$ python3 -q
>>> import numpy as np
>>> from numpy import linalg as LA
>>> np.set_printoptions(precision=3, suppress=True, linewidth=200, sign=" ")
>>> C = np.array([[5, 3, 4, 2], [4, 0, 4, 5]])
>>> F = np.repeat(C, 14 // 2, axis=0)
>>> rng = np.random.default_rng(81698)
>>> F = F + 0.1 * rng.normal(size=F.shape)
>>> F
array([[ 4.986,  2.942,  3.873,  2.2  ],
       [ 4.991,  2.982,  3.988,  2.041],
       [ 4.966,  3.154,  3.828,  1.919],
       [ 4.926,  3.146,  3.982,  2.084],
       [ 4.965,  3.074,  4.007,  2.088],
       [ 4.956,  2.919,  4.087,  2.106],
       [ 4.991,  3.039,  4.027,  1.946],
       [ 3.883,  0.03 ,  3.884,  5.182],
       [ 4.03 ,  0.081,  4.024,  4.919],
       [ 4.215, -0.021,  4.028,  4.981],
       [ 3.965, -0.031,  4.008,  5.077],
       [ 3.856, -0.068,  4.052,  4.827],
       [ 4.019, -0.184,  4.102,  5.059],
       [ 4.081, -0.057,  4.161,  4.889]])
>>> P = F @ LA.solve(F.T @ F, F.T)
>>> np.round(LA.eigvalsh(P), 3) + 0
array([ 0.,  0.,  0.,  0.,  0.,  0.,  0.,  0.,  0.,  0.,  1.,  1.,  1.,  1.])
>>> vec = np.array([0, 0, 0, -1])
>>> y = F @ vec
>>> np.round(LA.pinv(F) @ F, 3) + 0
array([[ 1.,  0.,  0.,  0.],
       [ 0.,  1.,  0.,  0.],
       [ 0.,  0.,  1.,  0.],
       [ 0.,  0.,  0.,  1.]])
>>> y
array([-2.2  , -2.041, -1.919, -2.084, -2.088, -2.106, -1.946, -5.182, -4.919, -4.981, -5.077, -4.827, -5.059, -4.889])
>>> y = y + 0.02 * rng.normal(size=14)
>>> y
array([-2.187, -2.067, -1.921, -2.097, -2.082, -2.105, -1.924, -5.165, -4.903, -4.956, -5.074, -4.843, -5.089, -4.88 ])
>>> c, *_ = LA.lstsq(F, y)
>>> [round(float(LA.norm(LA.solve(F.T @ F + lam * np.eye(4), F.T @ y))), 2) for lam in (0, 1, 10, 100)]
[0.99, 0.81, 0.74, 0.51]
>>> G = np.cov(F, rowvar=False)
>>> np.argwhere(np.triu(np.abs(np.corrcoef(F.T)) > 0.8, 1))
array([[ 0,  1],
       [ 0,  3],
       [ 1,  3]])
>>> G
array([[ 0.256,  0.795, -0.015, -0.761],
       [ 0.795,  2.548, -0.059, -2.431],
       [-0.015, -0.059,  0.008,  0.05 ],
       [-0.761, -2.431,  0.05 ,  2.332]])
>>> round(float(np.corrcoef(F[:, 0], F[:, 2])[0, 1]), 3)
-0.335
>>> np.polyfit(F[:, 0], F[:, 2], 1)
array([-0.06 ,  4.275])
>>> G.shape
(4, 4)
>>> LA.eigvalsh(G)[::-1]
array([ 5.123,  0.012,  0.007,  0.003])
>>> F.std(axis=0)
array([ 0.488,  1.538,  0.088,  1.471])
>>> A2 = np.c_[F[:, :1] @ np.array([[-2]]), np.array([2, 0, 0, 2, 1, 1, 1, 1, 1, 1, 2, 2, 0, 0])]
>>> A2
array([[-9.972,  2.   ],
       [-9.982,  0.   ],
       [-9.931,  0.   ],
       [-9.852,  2.   ],
       [-9.929,  1.   ],
       [-9.913,  1.   ],
       [-9.983,  1.   ],
       [-7.767,  1.   ],
       [-8.06 ,  1.   ],
       [-8.43 ,  1.   ],
       [-7.931,  2.   ],
       [-7.712,  2.   ],
       [-8.038,  0.   ],
       [-8.162,  0.   ]])
>>> LA.norm(LA.qr(F)[0].T @ A2, axis=0) ** 2 / ((A2 ** 2).sum(axis=0) + 1e-12)
array([ 1.   ,  0.707])
>>> np.round(LA.norm(A2 - F @ LA.lstsq(F, A2)[0], axis=0), 3) + 0
array([ 0.   ,  2.538])
>>> np.round(LA.lstsq(F, A2[:, 0])[0], 3) + 0
array([-2.,  0.,  0.,  0.])
>>> LA.matrix_rank(A2)
np.int64(2)
>>> m1 = np.loadtxt("block4.csv", delimiter=",")
>>> m1
array([[ 1. , -2.4, -1.6,  1. ,  0.3,  1. ,  0.1,  0.3,  0.5,  0.9, -1.5,  0.5,  0.5],
       [-0.2, -1.3,  1. ,  0.2,  1.5,  1.9,  1.2,  0. , -0.4, -0.4,  1.6, -0.9,  0.9],
       [ 1.4,  0.8, -0.4, -0.8, -0.7,  0.4, -0.5,  2.2, -2. , -0.4, -0.7, -0.5,  0.9],
       [ 1. , -0.4, -1.1,  0.9, -0.3,  0.2, -0.6, -0.4, -0.7,  1.8,  0.7,  0.1,  0. ],
       [-2.3, -1.6,  0.6,  0. ,  0. , -0.9,  0.3, -0.5,  0.1,  0.5, -2.7,  0. ,  1.4],
       [ 1.6,  0.8, -1.7, -1.9, -0.1, -0.3,  0.8, -0.6,  0.3, -1.3,  0.4, -1.4,  1.3],
       [-1.4, -1.3, -1.5, -0.4,  0. ,  1.7,  1.6, -0.7, -0.7,  0.1, -1. ,  0.7, -0.4],
       [-1.2,  1.2,  0. ,  2.7,  0.6,  3.6,  2.1, -0.6, -0.9,  2.4,  0. ,  2.7, -0.6],
       [-2. ,  2.3,  0.5,  1.2, -0.9,  0.3, -0.9,  0.3,  0.5,  0.3,  0.3, -0.6,  1.7],
       [ 0.2, -0.6, -0.9, -0.3,  1.4, -0.1, -0.5, -0.6,  0.8,  0.8, -1.1,  1.7,  0.7],
       [-0.9,  0.1,  0.3,  0. ,  1.8, -0.5,  0.1,  0.5,  0.2, -0.3,  0.3,  0. ,  0.2],
       [ 0.6, -0.9, -0.3,  0.1, -0.4,  0.3, -0.8, -0.4, -1. ,  0.6, -0.5,  0.5,  0.5],
       [-1.3,  0.7,  0.6, -0.8,  0.2, -1.4, -0.4, -0.4, -1.4,  0. ,  1.6, -0.5,  0.2],
       [-0.7,  0.1, -0.4,  1.3,  0.6, -1.1,  1.3, -0.8,  0.1, -0.3,  0.4, -0.9,  0.2]])
>>> A2 = np.c_[m1[:, :1] @ np.array([[-4]]), np.array([6, 1, 9, 6, 5, 1, 4, -6, 7, 6, 1, 0, 1, -8])]
>>> A2
array([[-4. ,  6. ],
       [ 0.8,  1. ],
       [-5.6,  9. ],
       [-4. ,  6. ],
       [ 9.2,  5. ],
       [-6.4,  1. ],
       [ 5.6,  4. ],
       [ 4.8, -6. ],
       [ 8. ,  7. ],
       [-0.8,  6. ],
       [ 3.6,  1. ],
       [-2.4,  0. ],
       [ 5.2,  1. ],
       [ 2.8, -8. ]])
>>> LA.matrix_rank(A2)
np.int64(2)
>>> LA.norm(LA.qr(m1)[0].T @ A2, axis=0) ** 2 / ((A2 ** 2).sum(axis=0) + 1e-12)
array([ 1.   ,  0.976])
>>> np.round(LA.lstsq(m1, A2[:, 0])[0], 3) + 0
array([-4.,  0.,  0.,  0.,  0.,  0.,  0.,  0.,  0.,  0.,  0.,  0.,  0.])
>>> q, V = LA.qr(m1[:, :3])[0], LA.qr(m1[:, 3:])[0]
>>> sig = LA.svd(q.T @ V, compute_uv=False)
>>> np.degrees(np.arccos(sig.clip(0, 1)))
array([ 14.215,  41.53 ,  58.376])
>>> sig
array([ 0.969,  0.749,  0.524])
>>> idx = rng.permutation(13)
>>> A2 = m1[:, idx] * rng.choice([-1, 1], 13)
>>> A2
array([[ 0.9,  1. ,  0.1, -0.5, -1. ,  1.5, -1. , -0.5, -1.6,  0.5, -2.4, -0.3, -0.3],
       [-0.4,  0.2,  1.2, -0.9,  0.2, -1.6, -1.9,  0.4,  1. , -0.9, -1.3, -0. , -1.5],
       [-0.4, -0.8, -0.5, -0.9, -1.4,  0.7, -0.4,  2. , -0.4, -0.5,  0.8, -2.2,  0.7],
       [ 1.8,  0.9, -0.6, -0. , -1. , -0.7, -0.2,  0.7, -1.1,  0.1, -0.4,  0.4,  0.3],
       [ 0.5,  0. ,  0.3, -1.4,  2.3,  2.7,  0.9, -0.1,  0.6,  0. , -1.6,  0.5, -0. ],
       [-1.3, -1.9,  0.8, -1.3, -1.6, -0.4,  0.3, -0.3, -1.7, -1.4,  0.8,  0.6,  0.1],
       [ 0.1, -0.4,  1.6,  0.4,  1.4,  1. , -1.7,  0.7, -1.5,  0.7, -1.3,  0.7, -0. ],
       [ 2.4,  2.7,  2.1,  0.6,  1.2, -0. , -3.6,  0.9,  0. ,  2.7,  1.2,  0.6, -0.6],
       [ 0.3,  1.2, -0.9, -1.7,  2. , -0.3, -0.3, -0.5,  0.5, -0.6,  2.3, -0.3,  0.9],
       [ 0.8, -0.3, -0.5, -0.7, -0.2,  1.1,  0.1, -0.8, -0.9,  1.7, -0.6,  0.6, -1.4],
       [-0.3,  0. ,  0.1, -0.2,  0.9, -0.3,  0.5, -0.2,  0.3,  0. ,  0.1, -0.5, -1.8],
       [ 0.6,  0.1, -0.8, -0.5, -0.6,  0.5, -0.3,  1. , -0.3,  0.5, -0.9,  0.4,  0.4],
       [ 0. , -0.8, -0.4, -0.2,  1.3, -1.6,  1.4,  1.4,  0.6, -0.5,  0.7,  0.4, -0.2],
       [-0.3,  1.3,  1.3, -0.2,  0.7, -0.4,  1.1, -0.1, -0.4, -0.9,  0.1,  0.8, -0.6]])
>>> U, _, VT = LA.svd(m1.T @ A2)
>>> idx
array([  9,   3,   6,  12,   0,  10,   5,   8,   2,  11,   1,   7,   4])
>>> P = m1 @ LA.solve(m1.T @ m1, m1.T)
>>> np.allclose(P @ P, P)
True
>>> np.round(np.trace(P), 3)
np.float64(13.0)
>>> np.diag(P)
array([ 0.862,  0.955,  0.949,  0.957,  0.998,  0.922,  0.963,  0.962,  0.998,  0.795,  0.837,  0.915,  0.956,  0.931])
>>> np.round(LA.eigvalsh(P), 3) + 0
array([ 0.,  1.,  1.,  1.,  1.,  1.,  1.,  1.,  1.,  1.,  1.,  1.,  1.,  1.])
>>> vec = np.array([0, 0, 2, 3, 1, 1, 3, 3, 2, 2, 0, 2, 3])
>>> y = m1 @ vec
>>> np.round(LA.solve(m1.T @ m1, m1.T @ y), 3) + 0
array([ 0.,  0.,  2.,  3.,  1.,  1.,  3.,  3.,  2.,  2.,  0.,  2.,  3.])
>>> y = y + 0.05 * rng.normal(size=14)
>>> y
array([ 7.583,  8.935, -1.484, -0.205,  5.123, -9.754, -0.719, 23.499,  7.668,  4.05 ,  4.049, -2.193, -7.915,  2.536])
>>> c, *_ = LA.lstsq(m1, y)
>>> [round(float(LA.norm(LA.solve(m1.T @ m1 + lam * np.eye(13), m1.T @ y))), 2) for lam in (0, 1, 10, 100)]
[7.37, 5.76, 3.86, 1.39]
>>> c
array([ 0.006, -0.024,  1.997,  3.019,  0.959,  0.976,  3.027,  2.964,  1.948,  1.933,  0.039,  2.102,  3.068])
>>> round(float(LA.norm(y - m1 @ c)), 3)
0.002
>>> A2 = np.array([[0, 2, -1],
...     [-3, -1, 3],
...     [1, 1, -2],
...     [-2, -3, -2],
...     [-1, 0, 3],
...     [-1, -2, -3],
...     [-2, 3, -3],
...     [-1, -2, 0],
...     [0, -1, -1],
...     [-1, -1, -3],
...     [3, 0, 3]])
>>> C = np.array([[-1, -2, -2, -1, 2, -2, 0],
...     [-1, 0, 0, 1, -2, 1, 1],
...     [1, -2, -2, 0, 1, 2, -1]])
>>> E = A2 @ C
>>> E
array([[ -3,   2,   2,   2,  -5,   0,   3],
       [  7,   0,   0,   2,  -1,  11,  -4],
       [ -4,   2,   2,   0,  -2,  -5,   3],
       [  3,   8,   8,  -1,   0,  -3,  -1],
       [  4,  -4,  -4,   1,   1,   8,  -3],
       [  0,   8,   8,  -1,  -1,  -6,   1],
       [ -4,  10,  10,   5, -13,   1,   6],
       [  3,   2,   2,  -1,   2,   0,  -2],
       [  0,   2,   2,  -1,   1,  -3,   0],
       [ -1,   8,   8,   0,  -3,  -5,   2],
       [  0, -12, -12,  -3,   9,   0,  -3]])
>>> U, sig, VT = LA.svd(E)
>>> V = VT[:(sig > 1e-8).sum()]
>>> vec = E[9] + 3 * E[1] + rng.integers(2) * np.eye(7)[0]
>>> vec
array([ 20.,   8.,   8.,   6.,  -6.,  28., -10.])
>>> LA.matrix_rank(np.vstack([E, vec]))
np.int64(3)
>>> r0, g = E[6], E[5]
>>> r0 @ r0
np.int64(447)
>>> r0 @ g
np.int64(168)
>>> p = (r0 @ g) / (r0 @ r0) * r0
>>> p
array([-1.503,  3.758,  3.758,  1.879, -4.886,  0.376,  2.255])
>>> round((g - p) @ r0, 3)
np.float64(0.0)
>>> LA.matrix_rank(np.outer(r0, g))
np.int64(1)
>>> round(LA.norm(r0 + g) ** 2 + LA.norm(r0 - g) ** 2, 3)
np.float64(1228.0)
>>> g - p
array([ 1.503,  4.242,  4.242, -2.879,  3.886, -6.376, -1.255])
